$ python -q
>>> import numpy as np
>>> np.set_printoptions(precision=1, suppress=True, linewidth=160)
>>> m1 = np.array([[0.0, 0.0, 2.0, 0.0],
...     [0.0, 0.0, -1.0, 0.0],
...     [2.0, -1.0, 0.0, 0.0],
...     [0.0, 0.0, 0.0, 0.0]])
>>> m1
array([[ 0.,  0.,  2.,  0.],
       [ 0.,  0., -1.,  0.],
       [ 2., -1.,  0.,  0.],
       [ 0.,  0.,  0.,  0.]])
>>> np.einsum("ij,ji->", m1, m1)
np.float64(10.0)
>>> np.einsum("ii->", m1)
np.float64(0.0)
>>> np.round(np.poly(m1), 1) + 0
array([ 1.,  0., -5.,  0.,  0.])
>>> round(np.linalg.det(2 * m1), 1), round(np.linalg.det(m1), 1)
(np.float64(0.0), np.float64(0.0))
>>> round(np.linalg.det(m1[::-1]), 1)
np.float64(0.0)
>>> np.argsort(-np.linalg.norm(m1, axis=0).round(6), kind="stable")[:3]
array([2, 0, 1])
>>> rng = np.random.default_rng(317)
>>> out = m1 + rng.integers(-2, 3, (4, 2)) @ rng.integers(-2, 3, (2, 4))
>>> out
array([[-4., -2.,  0., -1.],
       [ 2., -2.,  0., -1.],
       [-2., -1., -2.,  0.],
       [-4., -6., -2., -3.]])
>>> out - m1
array([[-4., -2., -2., -1.],
       [ 2., -2.,  1., -1.],
       [-4.,  0., -2.,  0.],
       [-4., -6., -2., -3.]])
>>> np.linalg.matrix_rank(out - m1, tol=1e-8)
np.int64(2)
>>> Uu, s, Vh = np.linalg.svd(m1)
>>> V = Vh[:(s > 1e-8).sum()]
>>> vec = m1[1] + 5 * m1[3] + rng.integers(2) * np.eye(4)[1]
>>> vec
array([ 0.,  1., -1.,  0.])
>>> np.allclose(V.T @ V @ vec, vec)
False
>>> print(round(float(np.linalg.norm(vec - V.T @ V @ vec)), 1))
0.9
>>> np.linalg.matrix_rank(np.vstack([m1, vec]))
np.int64(3)
>>> W0 = np.array([[-1.0, 0.0, -2.0, -2.0],
...     [0.0, -1.0, 0.0, 0.0],
...     [-2.0, 0.0, -1.0, -2.0],
...     [-2.0, 0.0, -2.0, -1.0]])
>>> W0
array([[-1.,  0., -2., -2.],
       [ 0., -1.,  0.,  0.],
       [-2.,  0., -1., -2.],
       [-2.,  0., -2., -1.]])
>>> lab = rng.permutation(4)
>>> lab
array([2, 3, 0, 1])
>>> out = W0[lab][:, lab]
>>> np.diag(out)
array([-1., -1., -1., -1.])
>>> round(float(np.linalg.det(out)), 1), np.round(np.linalg.det(W0[lab]), 1)
(5.0, np.float64(5.0))
>>> np.trace(out)
np.float64(-4.0)
>>> np.sort(np.abs(np.linalg.eigvals(out)))
array([1., 1., 1., 5.])
>>> vals, V = np.linalg.eigh(W0)
>>> vec = np.array([0, 1, 0, 0])
>>> np.round(V * np.abs(vals) @ V.T, 1) + 0
array([[2.3, 0. , 1.3, 1.3],
       [0. , 1. , 0. , 0. ],
       [1.3, 0. , 2.3, 1.3],
       [1.3, 0. , 1.3, 2.3]])
>>> def softmax(z):
...     e = np.exp(z - z.max(axis=-1, keepdims=True))
...     return e / e.sum(axis=-1, keepdims=True)
... 
>>> np.round(softmax(10 * W0[3]), 1) + 0
array([0., 1., 0., 0.])
>>> softmax(W0[3])
array([0.1, 0.6, 0.1, 0.2])
>>> softmax(W0[3] + 4)
array([0.1, 0.6, 0.1, 0.2])
>>> softmax(W0).sum(axis=1)
array([1., 1., 1., 1.])
>>> S = W0 @ W0.T / np.sqrt(4)
>>> print(np.round(softmax(S)[3] @ W0, 1) + 0)
[-1.7  0.  -1.7 -1.5]
>>> np.round(softmax(S + np.triu(np.full(S.shape, -np.inf), 1)), 1) + 0
array([[1. , 0. , 0. , 0. ],
       [0.4, 0.6, 0. , 0. ],
       [0.4, 0. , 0.6, 0. ],
       [0.3, 0. , 0.3, 0.4]])
>>> np.round(softmax(S), 1) + 0
array([[0.4, 0. , 0.3, 0.3],
       [0.2, 0.4, 0.2, 0.2],
       [0.3, 0. , 0.4, 0.3],
       [0.3, 0. , 0.3, 0.4]])
>>> softmax(S).round(6).argmax(axis=1)
array([0, 1, 2, 3])
>>> vals, V = np.linalg.eigh(m1)
>>> np.linalg.svd(m1, compute_uv=False)
array([2.2, 2.2, 0. , 0. ])
>>> np.round(V.T @ m1 @ V, 1) + 0
array([[-2.2,  0. ,  0. ,  0. ],
       [ 0. ,  0. ,  0. ,  0. ],
       [ 0. ,  0. ,  0. ,  0. ],
       [ 0. ,  0. ,  0. ,  2.2]])
>>> print(np.linalg.eigvalsh(m1 @ m1))
[0. 0. 5. 5.]
>>> np.unique(vals.round(6) + 0, return_counts=True)[1]
array([1, 2, 1])
>>> (vals > 1e-8).sum(), (vals < -1e-8).sum()
(np.int64(1), np.int64(1))
>>> mat = np.array([[-3, 9], [-3, 9], [3, -9], [-2, 6]])
>>> np.linalg.matrix_rank(mat, rtol=0.1)
np.int64(1)
>>> np.round(np.linalg.norm(mat, 2) / np.linalg.norm(mat), 1)
np.float64(1.0)
>>> Uu, s, Vh = np.linalg.svd(mat)
>>> V = Vh[:(s > 1e-8).sum()]
>>> vec = mat[0] + -1 * mat[2] + rng.integers(2) * np.eye(2)[0]
>>> vec
array([-6., 18.])
>>> np.linalg.matrix_rank(np.vstack([mat, vec]))
np.int64(1)
>>> np.allclose(V.T @ V @ vec, vec)
True
>>> rk = np.linalg.matrix_rank(mat)
>>> rk
np.int64(1)
>>> null = np.linalg.svd(mat)[2][rk:].T
>>> null @ null.T
array([[0.9, 0.3],
       [0.3, 0.1]])
>>> np.allclose(mat @ null, 0)
True
>>> print([int(np.linalg.matrix_rank(np.delete(mat, i, axis=0))) for i in range(4)])
[1, 1, 1, 1]
>>> [int(np.linalg.matrix_rank(mat[:i])) for i in range(1, len(mat) + 1)]
[1, 1, 1, 1]
>>> np.unique(mat.round(6), axis=0).shape
(3, 2)
>>> print(mat @ np.linalg.pinv(mat) @ mat)
[[-3.  9.]
 [-3.  9.]
 [ 3. -9.]
 [-2.  6.]]
>>> np.abs(np.diag(np.linalg.qr(mat)[1])) > 1e-9
array([ True, False])
>>> print(np.allclose(mat[:-1].T @ np.linalg.lstsq(mat[:-1].T, mat[-1])[0], mat[-1]))
True
>>> f = np.array([8, 6, 0])
>>> np.polyval(f, mat[3])
array([ 20, 324])
>>> np.array([np.convolve(row, f, "same") for row in mat])
array([[-24,  54,  54],
       [-24,  54,  54],
       [ 24, -54, -54],
       [-16,  36,  36]])
>>> feats = np.load("block10.npy")
>>> feats
array([[ 0,  5,  0,  1],
       [-1,  4, -1,  0],
       [-1,  4, -1,  0],
       [-2,  3, -2, -1]])
>>> np.round(feats @ np.linalg.pinv(feats) @ feats, 1) + 0
array([[ 0.,  5.,  0.,  1.],
       [-1.,  4., -1.,  0.],
       [-1.,  4., -1.,  0.],
       [-2.,  3., -2., -1.]])
>>> round(float(np.trace(np.linalg.pinv(feats) @ feats)), 1)
2.0
>>> np.allclose(feats[:-1].T @ np.linalg.lstsq(feats[:-1].T, feats[-1])[0], feats[-1])
True
>>> th = np.radians(180)
>>> R = np.eye(4)
>>> R[2, 2] = R[3, 3] = np.cos(th)
>>> R[2, 3], R[3, 2] = -np.sin(th), np.sin(th)
>>> print(R.round(1) + 0)
[[ 1.  0.  0.  0.]
 [ 0.  1.  0.  0.]
 [ 0.  0. -1.  0.]
 [ 0.  0.  0. -1.]]
>>> out = feats @ R.T
>>> print(np.round(np.linalg.svd(feats, compute_uv=False), 1) + 0, np.round(np.linalg.svd(out, compute_uv=False), 1) + 0)
[8.5 2.7 0.  0. ] [8.5 2.7 0.  0. ]
>>> np.abs(out - feats).max(axis=0)
array([0., 0., 4., 2.])
>>> np.allclose(feats @ feats.T, out @ out.T)
True
>>> data = np.array([[-1, -9, -5], [-3, -5, 6], [4, 5, -1]])
>>> data
array([[-1, -9, -5],
       [-3, -5,  6],
       [ 4,  5, -1]])
>>> P = np.triu(np.array([[-2, -2, -1], [5, -3, -1], [-1, 4, -4]]), 1) + np.eye(3)
>>> out = P @ data @ np.linalg.inv(P)
>>> P @ data - data @ P
array([[  2.,   3., -21.],
       [ -4., -11.,  -7.],
       [  0.,   8.,   9.]])
>>> out
array([[  1.,  -2., -17.],
       [ -7., -24., -24.],
       [  4.,  13.,  16.]])
>>> rk = np.linalg.matrix_rank(feats)
>>> print(rk)
2
>>> null = np.linalg.svd(feats)[2][rk:].T
>>> np.allclose(feats @ null, 0)
True
>>> null.shape
(4, 2)
>>> [int(np.linalg.matrix_rank(feats[:, :j + 1])) for j in range(4)]
[1, 2, 2, 2]
>>> np.round(feats @ null, 1) + 0
array([[0., 0.],
       [0., 0.],
       [0., 0.],
       [0., 0.]])
>>> np.round(softmax(10 * data[0]), 1) + 0
array([1., 0., 0.])
>>> print(np.round(softmax(data[0] + -1), 1) + 0)
[1. 0. 0.]
>>> S = data @ data.T / np.sqrt(3)
>>> np.round(softmax(S + np.triu(np.full(S.shape, -np.inf), 1)), 1) + 0
array([[1., 0., 0.],
       [0., 1., 0.],
       [0., 0., 1.]])
>>> np.round(softmax(S), 1) + 0
array([[1., 0., 0.],
       [0., 1., 0.],
       [0., 0., 1.]])
>>> softmax(S)[0] @ data
array([-1., -9., -5.])
>>> softmax(S).round(6).argmax(axis=1)
array([0, 1, 2])
>>> lab = rng.permutation(3)
>>> lab
array([1, 2, 0])
>>> out = data[lab][:, lab]
>>> np.allclose(out, data)
False
>>> np.diag(out)
array([-5, -1, -1])
>>> out
array([[-5,  6, -3],
       [ 5, -1,  4],
       [-9, -5, -1]])
>>> out = data + rng.integers(-2, 3, (3, 2)) @ rng.integers(-2, 3, (2, 3))
>>> print(out)
[[ 2 -9 -6]
 [-1 -5  5]
 [ 2  5  0]]
>>> np.abs(out - data).sum(axis=1)
array([4, 3, 3])
>>> np.linalg.svd(out - data, compute_uv=False)
array([4.5, 0.3, 0. ])
>>> out = np.array([[4]])
>>> C = np.array([[3]])
>>> X = np.block([[out, np.zeros((1, 1))], [np.zeros((1, 1)), C]])
>>> X
array([[4., 0.],
       [0., 3.]])
>>> np.allclose(X @ X.T, X.T @ X)
True
>>> print(np.trace(X))
7.0
>>> np.round(np.abs(np.linalg.eigvals(X)).max(), 1)
np.float64(4.0)
>>> print(np.sort(np.abs(np.linalg.eigvals(X))))
[3. 4.]
>>> t3 = np.stack([X, -1 * X, X[::-1]])
>>> np.linalg.matrix_rank(t3.reshape(3, -1))
np.int64(2)
>>> t3.sum(axis=0)
array([[0., 3.],
       [4., 0.]])
>>> w1 = np.array([[-7, -9, -3, 1, 2], [-9, 3, -8, 5, 3]])
>>> coef = np.array([3, 1, -4, 1, -4])
>>> hid = np.maximum(X @ w1 + coef, 0)
>>> np.linalg.matrix_rank(hid)
np.int64(2)
>>> hid
array([[ 0.,  0.,  0.,  5.,  4.],
       [ 0., 10.,  0., 16.,  5.]])
>>> (hid > 0).astype(int)
array([[0, 0, 0, 1, 1],
       [0, 1, 0, 1, 1]])
>>> C = np.array([[-4, 0, -1], [-1, 1, 0], [-2, 5, -4], [-4, 2, 1], [1, 2, -3]])
>>> (hid @ C).round(6).argmax(axis=1)
array([1, 1])
>>> print(w1 @ C)
[[ 41 -18  14]
 [ 32 -21  37]]
>>> E = np.loadtxt("m.csv", delimiter=",")
>>> E
array([[ 0.1,  0.2, -0.1,  0.2],
       [ 0.2,  0.4, -0.2,  0.4],
       [-0.1, -0.2,  0.1, -0.2],
       [ 0.2,  0.4, -0.2,  0.4]])
>>> q = data.astype(float).copy()
>>> for j in range(3):
...     q[:, j] -= q[:, :j] @ (q[:, :j].T @ q[:, j])
...     q[:, j] /= np.linalg.norm(q[:, j])
... 
>>> np.round(q.T @ data, 1) + 0
array([[ 5.1,  8.6, -3.3],
       [ 0. ,  7.5,  5.2],
       [ 0. ,  0. ,  4.9]])
>>> K = (rng.random((4, 4)) < 0.3) + np.eye(4)
>>> K /= K.sum(axis=1, keepdims=True)
>>> K
array([[1. , 0. , 0. , 0. ],
       [0. , 0.5, 0. , 0.5],
       [0.5, 0. , 0.5, 0. ],
       [0.5, 0. , 0. , 0.5]])
>>> np.allclose(feats @ feats.T, feats.T @ feats)
False
>>> np.trace(feats)
np.int64(2)
>>> print(np.allclose(feats, feats.T))
False
>>> (feats - feats.T) / 2
array([[ 0. ,  3. ,  0.5,  1.5],
       [-3. ,  0. , -2.5, -1.5],
       [-0.5,  2.5,  0. ,  1. ],
       [-1.5,  1.5, -1. ,  0. ]])
>>> f = np.array([2, 1, 3, 1])
>>> out = K + np.outer(f, np.eye(4)[2])
>>> np.linalg.matrix_rank(np.linalg.inv(out) - np.linalg.inv(K), tol=1e-8)
np.int64(1)
>>> round(np.linalg.det(out) / np.linalg.det(K), 1), round(float(1 + np.linalg.solve(K, f)[2]), 1)
(np.float64(5.0), 5.0)
>>> out
array([[1. , 0. , 2. , 0. ],
       [0. , 0.5, 1. , 0.5],
       [0.5, 0. , 3.5, 0. ],
       [0.5, 0. , 1. , 0.5]])
